$ python -q
>>> import numpy as np
>>> from numpy import linalg as LA
>>> np.set_printoptions(precision=2, suppress=True, linewidth=200, sign=" ")
>>> rd = lambda a: np.round(a, 2) + 0
>>> mat = np.load("block6.npy")
>>> mat
array([[ 0,  0,  0,  2],
       [ 0,  0,  0,  0],
       [ 0, -1,  0,  0],
       [ 0,  0, -1,  0]])
>>> Uu, sigma, vt = LA.svd(mat)
>>> vecs = vt[:(sigma > 1e-8).sum()]
>>> rng = np.random.default_rng(82379)
>>> x0 = mat[2] + 3 * mat[0] + rng.integers(2) * np.eye(4)[3]
>>> print(x0)
[ 0. -1.  0.  7.]
>>> LA.matrix_rank(np.vstack([mat, x0]))
np.int64(3)
>>> vecs.T @ vecs
array([[ 0.,  0.,  0.,  0.],
       [ 0.,  1.,  0.,  0.],
       [ 0.,  0.,  1.,  0.],
       [ 0.,  0.,  0.,  1.]])
>>> u = np.array([1, 3, -1, -1, -2]) + 0.5
>>> J = np.outer(u, u) / (u @ u)
>>> rd(J)
array([[ 0.13,  0.3 , -0.04, -0.04, -0.13],
       [ 0.3 ,  0.71, -0.1 , -0.1 , -0.3 ],
       [-0.04, -0.1 ,  0.01,  0.01,  0.04],
       [-0.04, -0.1 ,  0.01,  0.01,  0.04],
       [-0.13, -0.3 ,  0.04,  0.04,  0.13]])
>>> rank = LA.matrix_rank(J)
>>> print(rank)
1
>>> ns = LA.svd(J)[2][rank:].T
>>> [int(LA.matrix_rank(J[:, :j + 1])) for j in range(5)]
[1, 1, 1, 1, 1]
>>> rd(J @ ns)
array([[ 0.,  0.,  0.,  0.],
       [ 0.,  0.,  0.,  0.],
       [ 0.,  0.,  0.,  0.],
       [ 0.,  0.,  0.,  0.],
       [ 0.,  0.,  0.,  0.]])
>>> theta = np.sort(rng.uniform(-2, 2, 27))
>>> data = np.c_[theta, theta ** 2, theta ** 3] @ np.array([[0, 2, 5, 5], [5, 5, 5, 0], [3, 3, 4, 0]])
>>> rd(data)
array([[ -0.7 ,  -4.18, -14.71,  -8.72],
       [ -0.19,  -3.57, -13.45,  -8.44],
       [  0.6 ,  -2.57, -11.32,  -7.93],
       [  1.16,  -1.83,  -9.64,  -7.47],
       [  1.56,  -1.24,  -8.21,  -7.01],
       [  1.71,  -1.  ,  -7.56,  -6.78],
       [  2.  ,  -0.44,  -5.91,  -6.1 ],
       [  2.04,  -0.31,  -5.46,  -5.87],
       [  2.01,  -0.02,  -4.11,  -5.08],
       [  1.7 ,   0.07,  -2.93,  -4.09],
       [  1.33,   0.  ,  -2.3 ,  -3.33],
       [  0.54,  -0.21,  -1.38,  -1.87],
       [  0.39,  -0.23,  -1.19,  -1.56],
       [  0.17,  -0.22,  -0.81,  -0.97],
       [  0.12,  -0.21,  -0.71,  -0.82],
       [  0.02,  -0.11,  -0.3 ,  -0.32],
       [  0.12,   0.42,   0.88,   0.75],
       [  0.19,   0.56,   1.12,   0.93],
       [  0.35,   0.84,   1.59,   1.23],
       [  0.95,   1.73,   2.97,   1.96],
       [  2.03,   3.13,   4.96,   2.76],
       [  5.23,   6.89,   9.98,   4.17],
       [  5.8 ,   7.54,  10.83,   4.36],
       [  8.21,  10.23,  14.29,   5.05],
       [ 10.14,  12.35,  17.01,   5.52],
       [ 17.53,  20.3 ,  27.1 ,   6.92],
       [ 42.35,  46.29,  59.84,   9.85]])
>>> # null space of dimension 1
>>> Ac = data - data.mean(axis=0)
>>> vecs = LA.svd(Ac)[2][:3]
>>> M2 = Ac - Ac @ vecs.T @ vecs
>>> rd(np.cov(Ac @ vecs.T, rowvar=False))
array([[ 407.52,    0.  ,    0.  ],
       [   0.  ,   17.46,    0.  ],
       [   0.  ,    0.  ,    0.27]])
>>> rd(LA.norm(M2) / LA.norm(Ac))
np.float64(0.0)
